% python3 -q
>>> import numpy as np
>>> np.set_printoptions(precision=2, suppress=True, linewidth=140, sign=" ")
>>> K = np.loadtxt("test11.csv", delimiter=",")
>>> K
array([[-1., -2.,  0.],
       [-2., -3., -2.],
       [ 0., -2.,  0.]])
>>> evals, V = np.linalg.eigh(K)
>>> x = np.array([1, -3, -3])
>>> V * np.maximum(evals, 0) @ V.T
array([[ 0.27, -0.33,  0.45],
       [-0.33,  0.4 , -0.55],
       [ 0.45, -0.55,  0.77]])
>>> V * np.abs(evals) @ V.T
array([[ 1.53,  1.35,  0.91],
       [ 1.35,  3.79,  0.9 ],
       [ 0.91,  0.9 ,  1.54]])
>>> round(float(x @ K @ x / (x @ x)), 2), np.round(evals[0], 2), np.round(evals[-1], 2)
(-2.74, np.float64(-4.86), np.float64(1.43))
>>> x @ K @ x
np.float64(-52.0)
>>> np.linalg.eigvalsh(K[1:, 1:])
array([-4.,  1.])
>>> rng = np.random.default_rng(55)
>>> lab = rng.permutation(3)
>>> lab
array([ 0,  1,  2])
>>> out = K[lab][:, lab]
>>> np.diag(out)
array([-1., -3.,  0.])
>>> np.trace(out)
np.float64(-4.0)
>>> np.allclose(out, K)
True
>>> P = np.triu(np.array([[-1, 1, 1], [-2, 1, -1], [-1, -1, -2]]), 1) + np.eye(3)
>>> out = P @ K @ np.linalg.inv(P)
>>> out
array([[-3., -4., -3.],
       [-2.,  1.,  1.],
       [ 0., -2., -2.]])
>>> np.trace(out), np.trace(K)
(np.float64(-4.0), np.float64(-4.0))
>>> P @ K - K @ P
array([[-2., -4., -3.],
       [ 0.,  4., -1.],
       [ 0.,  0., -2.]])
>>> np.linalg.matrix_rank(out)
np.int64(3)
>>> J = np.loadtxt("sample7.csv", delimiter=",")
>>> J
array([[ 4.  ,  9.  ,  8.  , -5.  ],
       [ 2.87,  9.57,  6.87, -4.43],
       [ 6.18,  7.91, 10.18, -6.09],
       [ 7.06,  7.47, 11.06, -6.53],
       [ 3.59,  9.2 ,  7.59, -4.8 ],
       [ 4.59,  8.71,  8.59, -5.29],
       [ 7.22,  7.39, 11.22, -6.61],
       [ 1.81, 10.1 ,  5.81, -3.9 ],
       [ 6.62,  7.69, 10.62, -6.31],
       [ 6.56,  7.72, 10.56, -6.28],
       [ 2.88,  9.56,  6.88, -4.44],
       [ 6.69,  7.66, 10.69, -6.34],
       [ 2.67,  9.67,  6.67, -4.33],
       [ 1.93, 10.04,  5.93, -3.96],
       [ 4.23,  8.88,  8.23, -5.12],
       [ 3.62,  9.19,  7.62, -4.81],
       [ 3.65,  9.18,  7.65, -4.82],
       [ 5.25,  8.38,  9.25, -5.62],
       [ 3.89,  9.05,  7.89, -4.95],
       [ 3.7 ,  9.15,  7.7 , -4.85],
       [ 6.56,  7.72, 10.56, -6.28],
       [ 3.53,  9.23,  7.53, -4.77],
       [ 6.41,  7.79, 10.41, -6.21]])
>>> rk = np.linalg.matrix_rank(J)
>>> rk
np.int64(2)
>>> ns = np.linalg.svd(J)[2][rk:].T
>>> [int(np.linalg.matrix_rank(J[:i])) for i in range(1, len(J) + 1)]
[1, 2, 2, 2, 2, 2, 2, 2, 2, 2, 2, 2, 2, 2, 2, 2, 2, 2, 2, 2, 2, 2, 2]
>>> ns @ ns.T
array([[ 0.6 ,  0.2 , -0.4 ,  0.2 ],
       [ 0.2 ,  0.07, -0.1 ,  0.13],
       [-0.4 , -0.1 ,  0.49,  0.28],
       [ 0.2 ,  0.13,  0.28,  0.84]])
